$ ipython --no-banner

In [1]: import numpy as np

In [2]: import numpy.linalg as la

In [3]: np.set_printoptions(precision=3, suppress=True, linewidth=140)

In [4]: def rd(a):
   ...:     return np.round(a, 3) + 0
   ...: 

In [5]: M = np.array([[7, 10, 6, 10], [10, 18, 6, 19], [6, 6, 8, 4], [10, 19, 4, 22]])

In [6]: print([round(float(x), 3) for x in la.svd(M, compute_uv=False)[:3]])
[46.405, 8.082, 0.491]

In [7]: print(la.matrix_rank(M, rtol=0.1))
2

In [8]: print(rd(la.norm(M, 2) / la.norm(M)))
0.985

In [9]: print(la.cond(M) > 100)
True

In [10]: print(np.argsort(-la.norm(M, axis=0).round(6), kind="stable")[:3])
[3 1 0]

In [11]: evals, V = la.eigh(M)

In [12]: print(rd(V.T @ M @ V))
[[ 0.022  0.     0.     0.   ]
 [ 0.     0.491  0.     0.   ]
 [ 0.     0.     8.082  0.   ]
 [ 0.     0.     0.    46.405]]

In [13]: print(rd(evals))
[ 0.022  0.491  8.082 46.405]

In [14]: print(rd(evals.sum()), np.trace(M))
55.0 55

In [15]: print(rd(V @ np.diag(evals) @ V.T))
[[ 7. 10.  6. 10.]
 [10. 18.  6. 19.]
 [ 6.  6.  8.  4.]
 [10. 19.  4. 22.]]

In [16]: print(rd(la.eigvalsh(M @ M)))
[   0.       0.241   65.314 2153.444]

In [17]: print(rd(np.abs(V[:, -1])))
[0.359 0.617 0.222 0.664]

In [18]: vec = np.array([3, 2, 0, 0])

In [19]: h1 = np.maximum(M @ vec, 0)

In [20]: print(h1)
[41 66 30 68]

In [21]: print(np.maximum(M @ vec, 0) - np.maximum(-M @ vec, 0))
[41 66 30 68]

In [22]: print(np.flatnonzero(h1 > 1e-9))
[0 1 2 3]

In [23]: evals, V = la.eigh(M)

In [24]: vec = np.array([-3, -1, 2, 2])

In [25]: print(rd(V * np.maximum(evals, 0) @ V.T))
[[ 7. 10.  6. 10.]
 [10. 18.  6. 19.]
 [ 6.  6.  8.  4.]
 [10. 19.  4. 22.]]

In [26]: print(vec @ M @ vec)
1

In [27]: print((np.sign(V[:, -1].round(6)) == np.sign(V[0, -1].round(6))).astype(int))
[1 1 1 1]

In [28]: print(rd(la.eigvalsh(M[1:, 1:])))
[ 0.394  7.    40.606]

In [29]: print(np.abs(M).sum(axis=1).max(), rd(np.abs(evals).max()))
55 46.405

In [30]: rng = np.random.default_rng(4151)

In [31]: idx = rng.permutation(4)

In [32]: print(idx)
[0 2 1 3]

In [33]: M2 = M[idx][:, idx]

In [34]: print(rd(la.det(M2)), rd(la.det(M[idx])))
4.0 -4.0

In [35]: print(np.allclose(M2, M))
False

In [36]: data = np.load("dump.npy")

In [37]: print(data)
[[3 0 1 1 2]
 [0 3 0 1 1]
 [1 0 3 0 1]
 [1 1 0 3 0]
 [2 1 1 0 3]]

In [38]: vec = np.ones(5)

In [39]: for _ in range(7):
    ...:     vec = data @ vec
    ...:     vec /= la.norm(vec)
    ...:     print(round(vec @ data @ vec, 3))
    ...: 
6.04
6.093
6.107
6.112
6.114
6.115
6.115

In [40]: print(rd(la.eigvalsh(data)[-1]))
6.115

In [41]: M2 = M[0, 0] * M[1:] - np.outer(M[1:, 0], M[0])

In [42]: print(M2)
[[  0  26 -18  33]
 [  0 -18  20 -32]
 [  0  33 -32  54]]

In [43]: print(np.flatnonzero(~M2.round(6).any(axis=1)))
[]

In [44]: print(la.matrix_rank(M2), la.matrix_rank(M))
3 4

In [45]: K = np.load("data.npy")

In [46]: print(rd(K))
[[ 0.988 -0.012  0.11   0.11 ]
 [-0.012  0.988  0.11   0.11 ]
 [ 0.11   0.11   0.012 -0.988]
 [ 0.11   0.11  -0.988  0.012]]

In [47]: f = np.array([-1, 2, 2, 1])

In [48]: M2 = K + np.outer(f, np.eye(4)[1])

In [49]: print(la.matrix_rank(M2 - K))
1

In [50]: print(rd(M2))
[[ 0.988 -1.012  0.11   0.11 ]
 [-0.012  2.988  0.11   0.11 ]
 [ 0.11   2.11   0.012 -0.988]
 [ 0.11   1.11  -0.988  0.012]]

In [51]: print(la.matrix_rank(la.inv(M2) - la.inv(K), tol=1e-8))
1

In [52]: O, r_ = la.qr(M2)

In [53]: print(rd(O.T @ O))
[[1. 0. 0. 0.]
 [0. 1. 0. 0.]
 [0. 0. 1. 0.]
 [0. 0. 0. 1.]]

In [54]: print(rd(O @ r_))
[[ 0.988 -1.012  0.11   0.11 ]
 [-0.012  2.988  0.11   0.11 ]
 [ 0.11   2.11   0.012 -0.988]
 [ 0.11   1.11  -0.988  0.012]]

In [55]: print(abs(r_[0, 0]), rd(la.norm(M2[:, 0])))
1.0 1.0

In [56]: print(rd(O))
[[-0.988  0.087 -0.093 -0.09 ]
 [ 0.012 -0.765 -0.284 -0.578]
 [-0.11  -0.561 -0.139  0.809]
 [-0.11  -0.304  0.944 -0.064]]

In [57]: print(np.trace(O @ O.T))
4.0

In [58]: print(rd(np.abs(np.diag(r_))))
[1.    3.895 0.976 0.873]

In [59]: f = np.array([1, 3, -1, -1, -3]) + 0.5

In [60]: A = np.eye(5) - 2 * np.outer(f, f) / (f @ f)

In [61]: print(rd(A))
[[ 0.788 -0.494  0.071  0.071  0.353]
 [-0.494 -0.153  0.165  0.165  0.824]
 [ 0.071  0.165  0.976 -0.024 -0.118]
 [ 0.071  0.165 -0.024  0.976 -0.118]
 [ 0.353  0.824 -0.118 -0.118  0.412]]

In [62]: # keeps lengths

In [63]: M2 = A / la.norm(A, axis=1, keepdims=True)

In [64]: C2 = M2 @ M2.T

In [65]: print(rd(C2[3]))
[0. 0. 0. 1. 0.]

In [66]: J = np.load("block0.npy")

In [67]: print(J)
[[-1  2  1 -2]
 [ 2 -1  2  1]
 [ 1  2 -1  2]
 [-2  1  2 -1]]

In [68]: M2 = la.inv(J)

In [69]: print(rd(la.inv(M2)))
[[-1.  2.  1. -2.]
 [ 2. -1.  2.  1.]
 [ 1.  2. -1.  2.]
 [-2.  1.  2. -1.]]

In [70]: print(rd(M2))
[[ 0.333  0.25   0.    -0.417]
 [ 0.25   0.     0.25   0.   ]
 [ 0.     0.25   0.     0.25 ]
 [-0.417  0.     0.25   0.333]]

In [71]: print((np.abs(M2) > 1e-9).astype(int))
[[1 1 0 1]
 [1 0 1 0]
 [0 1 0 1]
 [1 0 1 1]]

In [72]: print(rd(la.cond(J)))
3.726

In [73]: print(rd(la.slogdet(J)[0]))
1.0

In [74]: evals, V = la.eigh(J)

In [75]: print(np.abs(V[:, -1]).round(6).argmax())
1

In [76]: print(evals.sum(), np.trace(J))
-4.0 -4

In [77]: print((evals > 1e-8).sum(), (evals < -1e-8).sum())
2 2

In [78]: print(rd(evals))
[-4.606 -3.236  1.236  2.606]

In [79]: print(rd(la.svd(J, compute_uv=False)))
[4.606 3.236 2.606 1.236]

In [80]: print(rd(V @ np.diag(evals) @ V.T))
[[-1.  2.  1. -2.]
 [ 2. -1.  2.  1.]
 [ 1.  2. -1.  2.]
 [-2.  1.  2. -1.]]

In [81]: O, r_ = la.qr(A)

In [82]: print(rd(np.abs(np.diag(r_))))
[1. 1. 1. 1. 1.]

In [83]: print(abs(r_[0, 0]), rd(la.norm(A[:, 0])))
1.0 1.0

In [84]: print(rd(O))
[[-0.788 -0.494 -0.071 -0.071  0.353]
 [ 0.494 -0.153 -0.165 -0.165  0.824]
 [-0.071  0.165 -0.976  0.024 -0.118]
 [-0.071  0.165  0.024 -0.976 -0.118]
 [-0.353  0.824  0.118  0.118  0.412]]

In [85]: print(rd(O.T @ O))
[[1. 0. 0. 0. 0.]
 [0. 1. 0. 0. 0.]
 [0. 0. 1. 0. 0.]
 [0. 0. 0. 1. 0.]
 [0. 0. 0. 0. 1.]]

In [86]: mat = np.loadtxt("sample10.csv", delimiter=",")

In [87]: print(mat)
[[ 8.995  3.013 -3.006  5.95 ]
 [ 3.032  0.996 -1.012  1.982]
 [ 2.958  0.986 -0.993  1.993]
 [ 6.017  2.009 -1.976  4.025]
 [ 3.021  1.003 -0.974  2.006]]

In [88]: M2 = np.c_[mat[:, :2] @ np.array([[8, -9], [-7, -8]]), np.array([7, -5, 7, -2, 2])]

In [89]: print(rd(M2))
[[  50.869 -105.059    7.   ]
 [  17.284  -35.256   -5.   ]
 [  16.762  -34.51     7.   ]
 [  34.073  -70.225   -2.   ]
 [  17.147  -35.213    2.   ]]

In [90]: print(rd(la.norm(M2 - mat @ la.lstsq(mat, M2)[0], axis=0)))
[0.    0.    7.324]

In [91]: print(la.matrix_rank(np.c_[mat, M2]))
5

In [92]: print(mat.ravel(order="F"))
[ 8.995  3.032  2.958  6.017  3.021  3.013  0.996  0.986  2.009  1.003 -3.006 -1.012 -0.993 -1.976 -0.974  5.95   1.982  1.993  4.025
  2.006]

In [93]: t3 = mat.reshape(5, 2, -1)

In [94]: print(t3.transpose(1, 0, 2))
[[[ 8.995  3.013]
  [ 3.032  0.996]
  [ 2.958  0.986]
  [ 6.017  2.009]
  [ 3.021  1.003]]

 [[-3.006  5.95 ]
  [-1.012  1.982]
  [-0.993  1.993]
  [-1.976  4.025]
  [-0.974  2.006]]]

In [95]: print(np.einsum("ihd,jhd->hij", t3, t3).shape)
(2, 5, 5)

In [96]: f = np.array([9, 3, 9]) + 0.5

In [97]: E = np.outer(f, f) / (f @ f)

In [98]: print(rd(E))
[[0.468 0.173 0.468]
 [0.173 0.064 0.173]
 [0.468 0.173 0.468]]

In [99]: # equal to its transpose

In [100]: M2 = np.array([[3, 3, 1], [-1, 3, 0]])

In [101]: W2 = np.kron(M2, E)

In [102]: print(la.matrix_rank(W2))
2

In [103]: print(rd(W2))
[[ 1.405  0.518  1.405  1.405  0.518  1.405  0.468  0.173  0.468]
 [ 0.518  0.191  0.518  0.518  0.191  0.518  0.173  0.064  0.173]
 [ 1.405  0.518  1.405  1.405  0.518  1.405  0.468  0.173  0.468]
 [-0.468 -0.173 -0.468  1.405  0.518  1.405  0.     0.     0.   ]
 [-0.173 -0.064 -0.173  0.518  0.191  0.518  0.     0.     0.   ]
 [-0.468 -0.173 -0.468  1.405  0.518  1.405  0.     0.     0.   ]]

In [104]: rk = la.matrix_rank(W2)

In [105]: print(rk)
2

In [106]: N = la.svd(W2)[2][rk:].T

In [107]: print(np.allclose(W2 @ N, 0))
True

In [108]: print(N.shape)
(9, 7)

In [109]: print([int(la.matrix_rank(W2[:i])) for i in range(1, len(W2) + 1)])
[1, 1, 1, 2, 2, 2]

In [110]: print([int(la.matrix_rank(W2[:, :j + 1])) for j in range(9)])
[1, 1, 1, 2, 2, 2, 2, 2, 2]

In [111]: print(rd(la.det(M)))
4.0

In [112]: arr = np.load("a.npy")

In [113]: print(arr)
[[ 0 -2  0  4  5]
 [ 2  0  0  1 -2]
 [ 0  0  0 -3  2]
 [-4 -1  3  0 -3]
 [-5  2 -2  3  0]]

In [114]: vec = np.array([1, 1, 3, 3, 1])

In [115]: print(la.norm(arr @ vec) <= la.norm(arr, 2) * la.norm(vec) + 1e-9)
True

In [116]: print(arr @ np.ones(5))
[ 7.  1. -1. -5. -2.]

In [117]: print((arr * vec).sum(axis=1))
[15  3 -7  1  0]

In [118]: print(arr * vec)
[[ 0 -2  0 12  5]
 [ 2  0  0  3 -2]
 [ 0  0  0 -9  2]
 [-4 -1  9  0 -3]
 [-5  2 -6  9  0]]

In [119]: print(arr @ (2 * vec))
[ 30   6 -14   2   0]

In [120]: P = np.triu(np.array([[2, 0, 1, 3, 2],
     ...:     [2, 2, 2, 2, 3],
     ...:     [0, 2, 1, 0, 0],
     ...:     [0, 3, 2, 2, 1],
     ...:     [1, 1, 2, 0, 1]]), 1) + np.eye(5)

In [121]: M2 = P @ arr @ la.inv(P)

In [122]: print(P @ arr - arr @ P)
[[-22.   1.   9.   7.  -5.]
 [-23.   4.  -2.  -3.  -7.]
 [  0.   0.   0.   0.   3.]
 [ -5.   2.   4.  17.  11.]
 [  0.   0.   1.  11.   1.]]

In [123]: print(rd(np.poly(M2)))
[  1.   0.  72.   0. 958.   0.]

In [124]: print(M2)
[[-22.  -1.  29.  75. -30.]
 [-21.   4.  13.  59. -33.]
 [  0.   0.   0.  -3.   5.]
 [ -9.   1.   8.  28. -16.]
 [ -5.   2.  -1.  14. -10.]]

In [125]: def softmax(z):
     ...:     e = np.exp(z - z.max(axis=-1, keepdims=True))
     ...:     return e / e.sum(axis=-1, keepdims=True)
     ...: 

In [126]: print(rd(softmax(arr[3])))
[0.001 0.017 0.933 0.046 0.002]

In [127]: print(rd(softmax(arr[3] + -1)))
[0.001 0.017 0.933 0.046 0.002]

In [128]: S = arr @ arr.T / np.sqrt(5)

In [129]: print(rd(softmax(S)[3] @ arr))
[-4. -1.  3.  0. -3.]

In [130]: print(rd(softmax(S + np.triu(np.full(S.shape, -np.inf), 1))))
[[1.    0.    0.    0.    0.   ]
 [0.001 0.999 0.    0.    0.   ]
 [0.001 0.    0.999 0.    0.   ]
 [0.    0.    0.    1.    0.   ]
 [0.    0.    0.    0.    1.   ]]

In [131]: print(rd(softmax(S)))
[[1.    0.    0.    0.    0.   ]
 [0.001 0.99  0.001 0.007 0.001]
 [0.001 0.    0.998 0.    0.   ]
 [0.    0.    0.    1.    0.   ]
 [0.    0.    0.    0.    1.   ]]

In [132]: print(softmax(S).round(6).argmax(axis=1))
[0 1 2 3 4]

In [133]: left, sigma, Vh = la.svd(arr)

In [134]: V = Vh[:(sigma > 1e-8).sum()]

In [135]: vec = arr[3] + 4 * arr[2] + rng.integers(2) * np.eye(5)[0]

In [136]: print(vec)
[ -4.  -1.   3. -12.   5.]

In [137]: print(rd(V.T @ V))
[[ 0.983 -0.096 -0.079 -0.017 -0.025]
 [-0.096  0.448 -0.456 -0.096 -0.144]
 [-0.079 -0.456  0.623 -0.079 -0.119]
 [-0.017 -0.096 -0.079  0.983 -0.025]
 [-0.025 -0.144 -0.119 -0.025  0.962]]

In [138]: print(la.matrix_rank(np.vstack([arr, vec])))
4

In [139]: print(np.allclose(V.T @ V @ vec, vec))
True

In [140]: print(rd(np.diag(V.T @ V)))
[0.983 0.448 0.623 0.983 0.962]
